$ ipython --no-banner

In [1]: import numpy as np

In [2]: np.set_printoptions(precision=3, suppress=True, linewidth=120, legacy="1.25")

In [3]: m1 = np.load("x.npy")

In [4]: print(m1)
[[ 14.838 -31.75    7.221 -45.654 -48.101  -3.044  14.732  30.758 -38.719  12.193]
 [ 13.549 -28.233   5.702 -39.692 -39.368  -4.402  13.038  25.249 -32.608  10.423]
 [ 10.828 -21.674   3.087 -29.105 -24.494  -6.292  10.043  15.69  -22.042   7.462]
 [ 10.493 -20.931   2.813 -27.952 -22.941  -6.445   9.717  14.675 -20.922   7.157]
 [  9.868 -19.581   2.327 -25.888 -20.2    -6.687   9.132  12.876 -18.933   6.619]
 [  8.691 -17.143   1.497 -22.25  -15.52   -6.995   8.099   9.774 -15.496   5.701]
 [  8.323 -16.407   1.26  -21.176 -14.181  -7.053   7.792   8.878 -14.5     5.438]
 [  7.282 -14.384   0.645 -18.286 -10.698  -7.12    6.961   6.53  -11.872   4.749]
 [  4.123  -8.676  -0.713 -10.649  -2.721  -6.396   4.674   1.017  -5.463   3.062]
 [  2.872  -6.521  -1.015  -7.976  -0.626  -5.653   3.798  -0.464  -3.518   2.502]
 [  0.313  -1.723  -0.82   -2.303   1.131  -2.355   1.46   -1.469  -0.501   1.082]
 [ -0.004  -0.62   -0.4    -0.906   0.597  -0.993   0.635  -0.774  -0.141   0.503]
 [ -0.026  -0.394  -0.274  -0.592   0.411  -0.657   0.425  -0.536  -0.085   0.343]
 [ -0.025  -0.201  -0.149  -0.31    0.224  -0.346   0.227  -0.295  -0.042   0.186]
 [ -0.015  -0.088  -0.068  -0.138   0.102  -0.155   0.102  -0.135  -0.018   0.085]
 [  0.071   0.232   0.204   0.39   -0.304   0.44   -0.301   0.413   0.045  -0.256]
 [  0.272   0.536   0.549   0.985  -0.8     1.111  -0.791   1.125   0.106  -0.698]
 [  3.792   1.09    3.034   4.778  -3.043   4.222  -4.384   6.345   1.006  -4.636]
 [ 15.468  -0.562   6.898  13.67    1.072   4.571 -12.195  13.469   7.207 -15.052]
 [ 22.151  -1.642   8.311  19.027   6.29    3.09  -16.344  15.425  12.06  -20.958]
 [ 22.559  -1.707   8.386  19.362   6.651   2.978 -16.595  15.514  12.378 -21.319]
 [ 32.244  -3.179   9.906  27.64   16.372  -0.225 -22.55   16.856  20.528 -29.996]]

In [5]: idx = m1[:, 3] > np.median(m1[:, 3])

In [6]: r0 = m1[idx].mean(axis=0) - m1[~idx].mean(axis=0)

In [7]: ((m1 - m1.mean(axis=0)) @ r0 > 0).astype(int)
Out[7]: array([0, 0, 0, 0, 0, 0, 0, 0, 0, 1, 1, 1, 1, 1, 1, 1, 1, 1, 1, 1, 1, 1])

In [8]: r0
Out[8]: array([  0.482,  16.408,   1.308,  30.44 ,  20.481,   6.953, -14.656,  -5.1  ,  21.602, -14.381])

In [9]: print(round(float((((m1 - m1.mean(axis=0)) @ r0 > 0) == idx).mean()), 3))
0.909

In [10]: [round(float(x), 3) for x in np.linalg.svd(m1, compute_uv=False)[:3]]
Out[10]: [168.143, 89.606, 24.059]

In [11]: print(np.linalg.cond(m1) > 100)
True

In [12]: round(np.linalg.norm(m1, 2) / np.linalg.norm(m1), 3)
Out[12]: 0.876

In [13]: r = np.linalg.matrix_rank(m1)

In [14]: r
Out[14]: 3

In [15]: N = np.linalg.svd(m1)[2][r:].T

In [16]: print([int(np.linalg.matrix_rank(np.delete(m1, i, axis=0))) for i in range(22)])
[3, 3, 3, 3, 3, 3, 3, 3, 3, 3, 3, 3, 3, 3, 3, 3, 3, 3, 3, 3, 3, 3]

In [17]: [int(np.linalg.matrix_rank(m1[:, :j + 1])) for j in range(10)]
Out[17]: [1, 2, 3, 3, 3, 3, 3, 3, 3, 3]

In [18]: [int(np.linalg.matrix_rank(m1[:i])) for i in range(1, len(m1) + 1)]
Out[18]: [1, 2, 3, 3, 3, 3, 3, 3, 3, 3, 3, 3, 3, 3, 3, 3, 3, 3, 3, 3, 3, 3]

In [19]: np.allclose(m1 @ N, 0)
Out[19]: True

In [20]: np.linalg.matrix_rank(m1.T @ m1), np.linalg.matrix_rank(m1 @ m1.T)
Out[20]: (3, 3)

In [21]: D = np.linalg.norm(m1[:, None] - m1[None], axis=-1)

In [22]: D[21].round(6).argsort(kind="stable")[:4]
Out[22]: array([21, 20, 19, 18])

In [23]: print(D.mean(axis=1).argmax())
0

In [24]: print(np.linalg.matrix_rank(D ** 2))
5

In [25]: np.flatnonzero(D[21] < D.mean() / 2)
Out[25]: array([21])

In [26]: np.unravel_index(D.round(6).argmax(), D.shape)
Out[26]: (0, 21)

In [27]: r0, r1 = m1[8], m1[14]

In [28]: round(float(r0 @ r0), 3)
Out[28]: 316.572

In [29]: round(float(r0 @ r1), 3)
Out[29]: 3.63

In [30]: p = (r0 @ r1) / (r0 @ r0) * r0

In [31]: round((r1 - p) @ r0, 3)
Out[31]: -0.0
